>>> import numpy as np
>>> np.set_printoptions(precision=3, suppress=True, linewidth=120, legacy="1.25")
>>> tidy = lambda a: np.round(a, 3) + 0
>>> A2 = np.array([[5, 0, 3, 5, 5, 0],
...     [4, 2, 2, 1, 2, 4],
...     [4, 5, 2, 2, 5, 2],
...     [3, 1, 4, 2, 4, 4],
...     [0, 0, 1, 3, 4, 1],
...     [4, 1, 5, 4, 5, 0]])
>>> F = A2 - A2.T
>>> F
array([[ 0, -4, -1,  2,  5, -4],
       [ 4,  0, -3,  0,  2,  3],
       [ 1,  3,  0, -2,  4, -3],
       [-2,  0,  2,  0,  1,  0],
       [-5, -2, -4, -1,  0, -4],
       [ 4, -3,  3,  0,  4,  0]])
>>> # antisymmetric, zero diagonal
>>> F.reshape(2, -1)
array([[ 0, -4, -1,  2,  5, -4,  4,  0, -3,  0,  2,  3,  1,  3,  0, -2,  4, -3],
       [-2,  0,  2,  0,  1,  0, -5, -2, -4, -1,  0, -4,  4, -3,  3,  0,  4,  0]])
>>> F.ravel(order="F")
array([ 0,  4,  1, -2, -5,  4, -4,  0,  3,  0, -2, -3, -1, -3,  0,  2, -4,  3,  2,  0, -2,  0, -1,  0,  5,  2,  4,  1,
        0,  4, -4,  3, -3,  0, -4,  0])
>>> T = F.reshape(6, 2, -1)
>>> np.swapaxes(T, 1, 2)[0]
array([[ 0,  2],
       [-4,  5],
       [-1, -4]])
>>> T.transpose(1, 0, 2)
array([[[ 0, -4, -1],
        [ 4,  0, -3],
        [ 1,  3,  0],
        [-2,  0,  2],
        [-5, -2, -4],
        [ 4, -3,  3]],

       [[ 2,  5, -4],
        [ 0,  2,  3],
        [-2,  4, -3],
        [ 0,  1,  0],
        [-1,  0, -4],
        [ 0,  4,  0]]])
>>> vec = np.array([0, 7, 7, 0, 2, 4])
>>> vec @ F @ vec
0
>>> O = np.linalg.solve(np.eye(6) - F, np.eye(6) + F)
>>> tidy(np.linalg.det(O))
1.0
>>> tidy(O @ O.T)
array([[1., 0., 0., 0., 0., 0.],
       [0., 1., 0., 0., 0., 0.],
       [0., 0., 1., 0., 0., 0.],
       [0., 0., 0., 1., 0., 0.],
       [0., 0., 0., 0., 1., 0.],
       [0., 0., 0., 0., 0., 1.]])
